% ipython --no-banner

In [1]: import numpy as np

In [2]: np.set_printoptions(precision=2, suppress=True, linewidth=100, sign=" ")

In [3]: def tidy(a):
   ...:     return np.round(a, 2) + 0
   ...: 

In [4]: J = np.load("out1.npy")

In [5]: J
Out[5]: 
array([[ 2.88, -0.25, 11.9 ],
       [-6.47, -1.45, 20.29],
       [-1.17, -5.01, -1.14],
       [ 1.81, -0.89,  6.06],
       [-0.15, -3.76, 14.88],
       [ 0.71,  0.2 , 10.68],
       [ 5.05, -3.95,  7.29],
       [-6.23, -1.15, -1.22],
       [ 1.77,  1.38, 10.74],
       [ 4.51, -1.08,  8.11],
       [ 6.39, -0.74, 24.36],
       [-3.51, -4.9 , -2.35]])

In [6]: cen = J - J.mean(axis=0)

In [7]: U, sig, Vh = np.linalg.svd(cen, full_matrices=False)

In [8]: np.abs(U[:, 0]).argmax()
Out[8]: np.int64(10)

In [9]: (np.sign(U[:, 0]) == np.sign(U[0, 0])).astype(int)
Out[9]: array([ 1,  1,  0,  0,  1,  1,  0,  0,  1,  0,  1,  0])

In [10]: print(np.abs(Vh[0]).argmax())
2

In [11]: tidy(sig)
Out[11]: array([ 28.29,  12.8 ,   6.17])

In [12]: print(tidy((sig ** 2).sum() ** 2 / (sig ** 4).sum()))
1.5

In [13]: labels = J[:, 0] > np.median(J[:, 0])

In [14]: f = J[labels].mean(axis=0) - J[~labels].mean(axis=0)

In [15]: ((J - J.mean(axis=0)) @ f > 0).astype(int)
Out[15]: array([ 1,  1,  0,  0,  1,  1,  1,  0,  1,  1,  1,  0])

In [16]: print(labels.astype(int))
[ 1  0  0  1  0  0  1  0  1  1  1  0]

In [17]: print(tidy(f))
[ 6.54  1.76  4.55]

In [18]: D = np.linalg.norm(J[:, None] - J[None], axis=-1)

In [19]: (D + 1e9 * np.eye(12)).round(6).argmin(axis=1)
Out[19]: array([  8,   4,  11,   9,   0,   8,   9,  11,   5,   6,   4,   2])

In [20]: np.unravel_index(D.round(6).argmax(), D.shape)
Out[20]: (np.int64(10), np.int64(11))

In [21]: tidy(np.linalg.norm(J, axis=1))
Out[21]: 
array([ 12.25,  21.35,   5.27,   6.39,  15.35,  10.71,   9.71,   6.45,  10.97,   9.34,  25.2 ,
         6.47])

In [22]: vec = np.array([-8, -8, -7])

In [23]: target = J @ vec

In [24]: tidy(np.linalg.pinv(J) @ J)
Out[24]: 
array([[ 1.,  0.,  0.],
       [ 0.,  1.,  0.],
       [ 0.,  0.,  1.]])

In [25]: print(tidy(np.linalg.solve(J.T @ J, J.T @ target)))
[-8. -8. -7.]

In [26]: rng = np.random.default_rng(926365)

In [27]: target = target + 0.1 * rng.normal(size=12)

In [28]: print(tidy(target))
[-104.3   -78.56   57.39  -49.72  -72.74  -81.84  -60.     67.61 -100.27  -84.14 -215.88   83.8 ]

In [29]: coef, *_ = np.linalg.lstsq(J, target)

In [30]: tidy(J.T @ (target - J @ coef))
Out[30]: array([ 0.,  0.,  0.])
